In [1]: import numpy as np

In [2]: import numpy.linalg as la

In [3]: np.set_printoptions(suppress=True, linewidth=160)

In [4]: X = np.loadtxt("run4.csv", delimiter=",")

In [5]: print(X)
[[-2.  0.  0.  0.  0.  0.]
 [ 0.  0.  9.  6.  5.  1.]
 [ 0.  7.  0.  8.  6.  0.]
 [ 0.  4.  7.  4.  7.  0.]
 [ 0.  4.  0.  5.  6.  8.]
 [ 0.  4.  3.  5.  4.  0.]]

In [6]: print(round(float(la.det(X)), 3))
-5070.0

In [7]: print((X != 0).astype(int))
[[1 0 0 0 0 0]
 [0 0 1 1 1 1]
 [0 1 0 1 1 0]
 [0 1 1 1 1 0]
 [0 1 0 1 1 1]
 [0 1 1 1 1 0]]

In [8]: print(np.round(np.sort(la.eigvals(X).real), 3))
[-8.393 -2.849 -2.    -0.002 -0.002 21.247]

In [9]: Q, vecs = la.qr(X[:, :3])[0], la.qr(X[:, 3:])[0]

In [10]: sig = la.svd(Q.T @ vecs, compute_uv=False)

In [11]: print(np.round(np.degrees(np.arccos(sig.clip(0, 1))), 3))
[ 4.19  68.073 90.   ]

In [12]: print(round(float(la.norm(Q @ Q.T - vecs @ vecs.T, 2)), 3))
1.0

In [13]: K = np.loadtxt("data.csv", delimiter=",")

In [14]: print(K)
[[ 2.02 -2.   -1.   -1.   -2.  ]
 [ 0.    2.02 -2.    1.   -1.  ]
 [-2.   -1.   -1.98  1.   -2.  ]
 [-2.    0.    2.    1.02  0.  ]
 [ 2.   -2.   -1.   -1.   -1.98]]

In [15]: u, g = K[0], K[2]

In [16]: print(round(float(u @ u), 3))
14.08

In [17]: pr = (u @ g) / (u @ u) * u

In [18]: print(np.round(g - pr, 3))
[-2.422 -0.582 -1.771  1.209 -1.582]

In [19]: print((g - pr) @ u)
0.0

In [20]: print(np.round(np.sort(np.abs(la.eigvals(K))), 3))
[0.02  0.092 1.863 3.483 4.175]

In [21]: print(round(la.det(K), 3))
0.05

In [22]: print((K + K.T) / 2)
[[ 2.02 -1.   -1.5  -1.5   0.  ]
 [-1.    2.02 -1.5   0.5  -1.5 ]
 [-1.5  -1.5  -1.98  1.5  -1.5 ]
 [-1.5   0.5   1.5   1.02 -0.5 ]
 [ 0.   -1.5  -1.5  -0.5  -1.98]]

In [23]: print((K - K.T) / 2)
[[ 0.  -1.   0.5  0.5 -2. ]
 [ 1.   0.  -0.5  0.5  0.5]
 [-0.5  0.5  0.  -0.5 -0.5]
 [-0.5 -0.5  0.5  0.   0.5]
 [ 2.  -0.5  0.5 -0.5  0. ]]
